>>> import numpy as np
>>> np.set_printoptions(precision=2, suppress=True, linewidth=140)
>>> def rnd(a):
...     return np.round(a, 2) + 0
... 
>>> arr = np.array([[25.0, -9.0, -11.0, -4.0],
...     [14.0, -7.0, -5.0, -1.0],
...     [48.0, -15.0, -23.0, -9.0],
...     [6.0, -3.0, -1.0, -1.0]])
>>> rng = np.random.default_rng(33788)
>>> A2 = arr + rng.integers(-2, 3, (4, 3)) @ rng.integers(-2, 3, (3, 4))
>>> A2
array([[ 31.,  -9., -10.,  -5.],
       [ 20.,  -7.,   0.,   6.],
       [ 48., -18., -27., -11.],
       [  6.,  -9.,  -5.,   3.]])
>>> np.linalg.matrix_rank(A2 - arr, tol=1e-8)
np.int64(3)
>>> np.abs(A2 - arr).sum(axis=1)
array([ 8., 18.,  9., 14.])
>>> O = A2.astype(float).copy()
>>> for j in range(4):
...     O[:, j] -= O[:, :j] @ (O[:, :j].T @ O[:, j])
...     O[:, j] /= np.linalg.norm(O[:, j])
... 
>>> rnd(O.T @ O)
array([[1., 0., 0., 0.],
       [0., 1., 0., 0.],
       [0., 0., 1., 0.],
       [0., 0., 0., 1.]])
>>> P = np.triu(np.array([[0, 1, 1, 1], [3, 1, 1, 5], [0, 3, 5, 2], [0, 3, 1, 5]]), 1) + np.eye(4)
>>> A2 = P @ arr @ np.linalg.inv(P)
>>> A2
array([[  93., -127.,   -6.,  539.],
       [  92., -129.,    4.,  530.],
       [  60.,  -81.,   -4.,  342.],
       [   6.,   -9.,    2.,   34.]])
>>> rnd(np.linalg.det(A2))
np.float64(-8.0)
>>> np.linalg.matrix_rank(A2)
np.int64(4)
>>> rnd(np.poly(A2))
array([ 1.,  6.,  7., -6., -8.])
>>> left, sigma, Vh = np.linalg.svd(arr)
>>> np.argmax(sigma[:-1] / (sigma[1:] + 1e-6)) + 1
np.int64(3)
>>> A2 = left[:, :3] @ np.diag(sigma[:3]) @ Vh[:3]
>>> np.linalg.matrix_rank(arr, rtol=0.05)
np.int64(2)
>>> E = np.array([[1, 3, 0, 0, 0, 0],
...     [2, 3, 0, 0, 0, 0],
...     [1, 0, 0, 0, 0, 0],
...     [0, 0, 1, 3, 0, 0],
...     [0, 0, 2, 3, 0, 0],
...     [0, 0, 1, 0, 0, 0],
...     [0, 0, 0, 0, 1, 3],
...     [0, 0, 0, 0, 2, 3],
...     [0, 0, 0, 0, 1, 0]])
>>> x = np.array([3, -2, 1, 0, -2, 3])
>>> target = E @ x
>>> coef, lr = np.zeros(6), 1 / np.linalg.norm(E, 2) ** 2
>>> for i in range(200):
...     coef -= lr * E.T @ (E @ coef - target)
...     if i % 50 == 0: print(i, round(np.linalg.norm(E @ coef - target), 2))
... 
0 5.03
50 0.35
100 0.02
150 0.0
>>> rnd(np.linalg.cond(E))
np.float64(4.39)
>>> A2 = E / np.linalg.norm(E, axis=1, keepdims=True)
>>> gram = A2 @ A2.T
>>> (np.abs(gram) > 0.9).astype(int)
array([[1, 1, 0, 0, 0, 0, 0, 0, 0],
       [1, 1, 0, 0, 0, 0, 0, 0, 0],
       [0, 0, 1, 0, 0, 0, 0, 0, 0],
       [0, 0, 0, 1, 1, 0, 0, 0, 0],
       [0, 0, 0, 1, 1, 0, 0, 0, 0],
       [0, 0, 0, 0, 0, 1, 0, 0, 0],
       [0, 0, 0, 0, 0, 0, 1, 1, 0],
       [0, 0, 0, 0, 0, 0, 1, 1, 0],
       [0, 0, 0, 0, 0, 0, 0, 0, 1]])
>>> (gram - 2 * np.eye(9)).round(6).argmax(axis=1)
array([1, 0, 1, 4, 3, 4, 7, 6, 7])
>>> rnd(gram[8])
array([0.  , 0.  , 0.  , 0.  , 0.  , 0.  , 0.32, 0.55, 1.  ])
>>> rnd(np.linalg.norm(A2, axis=1))
array([1., 1., 1., 1., 1., 1., 1., 1., 1.])
>>> A2 = np.array([[3, 3, 2], [0, 1, 3], [1, 2, 0], [3, 1, 3], [2, 0, 2], [3, 2, 3]])
>>> E @ A2
array([[ 3,  6, 11],
       [ 6,  9, 13],
       [ 3,  3,  2],
       [10,  5,  9],
       [11,  7,  9],
       [ 1,  2,  0],
       [11,  6, 11],
       [13,  6, 13],
       [ 2,  0,  2]])
>>> np.linalg.matrix_rank(np.vstack([E, A2.T]))
np.int64(6)
>>> np.vstack([E, A2.T]).shape
(12, 6)
>>> A2.T @ E.T
array([[ 3,  6,  3, 10, 11,  1, 11, 13,  2],
       [ 6,  9,  3,  5,  7,  2,  6,  6,  0],
       [11, 13,  2,  9,  9,  0, 11, 13,  2]])
>>> np.einsum("ik,kj->ij", E, A2)
array([[ 3,  6, 11],
       [ 6,  9, 13],
       [ 3,  3,  2],
       [10,  5,  9],
       [11,  7,  9],
       [ 1,  2,  0],
       [11,  6, 11],
       [13,  6, 13],
       [ 2,  0,  2]])
>>> O, Rm = np.linalg.qr(E)
>>> rnd(abs(Rm[0, 0])), rnd(np.linalg.norm(E[:, 0]))
(np.float64(2.45), np.float64(2.45))
>>> x = np.array([2, 2, 0, 2, 1, 1])
>>> target = E @ x
>>> rnd(np.linalg.pinv(E) @ E)
array([[1., 0., 0., 0., 0., 0.],
       [0., 1., 0., 0., 0., 0.],
       [0., 0., 1., 0., 0., 0.],
       [0., 0., 0., 1., 0., 0.],
       [0., 0., 0., 0., 1., 0.],
       [0., 0., 0., 0., 0., 1.]])
>>> target = target + 0.3 * rng.normal(size=9)
>>> rnd(target)
array([ 7.9 , 10.01,  2.19,  5.56,  6.06, -0.1 ,  3.51,  5.26,  1.05])
>>> coef, *_ = np.linalg.lstsq(E, target)
>>> [round(float(np.linalg.norm(np.linalg.solve(E.T @ E + lam * np.eye(6), E.T @ target))), 2) for lam in (0, 1, 10, 100)]
[3.77, 3.41, 2.41, 0.64]
>>> coef.round()
array([2., 2., 0., 2., 1., 1.])
>>> rnd(coef)
array([2.16, 1.9 , 0.1 , 1.89, 1.29, 0.82])
>>> m1 = np.loadtxt("m.csv", delimiter=",")
>>> rnd(m1)
array([[0.58, 0.35, 0.35],
       [0.35, 0.21, 0.21],
       [0.35, 0.21, 0.21]])
>>> x = np.array([0, 1, 0, 3])
>>> (arr * x).sum(axis=1)
array([-21., -10., -42.,  -6.])
>>> (arr @ x).argmax()
np.int64(3)
>>> np.sign((arr @ x).round(6))
array([-1., -1., -1., -1.])
>>> arr @ np.ones(4)
array([1., 1., 1., 1.])
>>> [round(float(x), 2) for x in np.linalg.svd(m1, compute_uv=False)[:3]]
[1.0, 0.0, 0.0]
>>> np.linalg.cond(m1) > 100
np.True_
>>> rnd(np.linalg.norm(m1, 2) / np.linalg.norm(m1))
np.float64(1.0)
>>> np.linalg.matrix_rank(m1, rtol=0.1)
np.int64(1)
>>> lab = rng.permutation(3)
>>> lab
array([2, 0, 1])
>>> A2 = m1[lab][:, lab]
>>> rnd(np.linalg.det(A2)), rnd(np.linalg.det(m1[lab]))
(np.float64(0.0), np.float64(0.0))
>>> rnd(np.sort(np.abs(np.linalg.eigvals(A2))))
array([0., 0., 1.])
>>> u = np.array([2, 3, 0])
>>> M = np.outer(rng.normal(size=18), u) + 0.3 * rng.normal(size=(18, 3))
>>> rnd(M)
array([[-2.8 , -4.44,  0.4 ],
       [-0.16, -0.88,  0.66],
       [ 0.71,  1.14,  0.11],
       [ 1.28,  1.5 , -0.01],
       [-1.04, -2.03,  0.09],
       [-1.56, -2.52, -0.04],
       [-0.26,  0.38,  0.15],
       [ 2.18,  3.49, -0.25],
       [-3.3 , -4.54, -0.28],
       [-0.33, -1.15,  0.17],
       [-0.9 , -0.79,  0.05],
       [ 2.44,  3.37, -0.26],
       [-1.82, -2.25, -0.09],
       [ 1.83,  4.19,  0.1 ],
       [-1.02, -1.96, -0.28],
       [ 0.21, -0.47, -0.28],
       [ 1.45,  1.6 ,  0.09],
       [ 2.36,  3.86,  0.5 ]])
>>> A2 = M / np.linalg.norm(M, axis=1, keepdims=True)
>>> gram = A2 @ A2.T
>>> rnd(np.linalg.norm(A2, axis=1))
array([1., 1., 1., 1., 1., 1., 1., 1., 1., 1., 1., 1., 1., 1., 1., 1., 1., 1.])
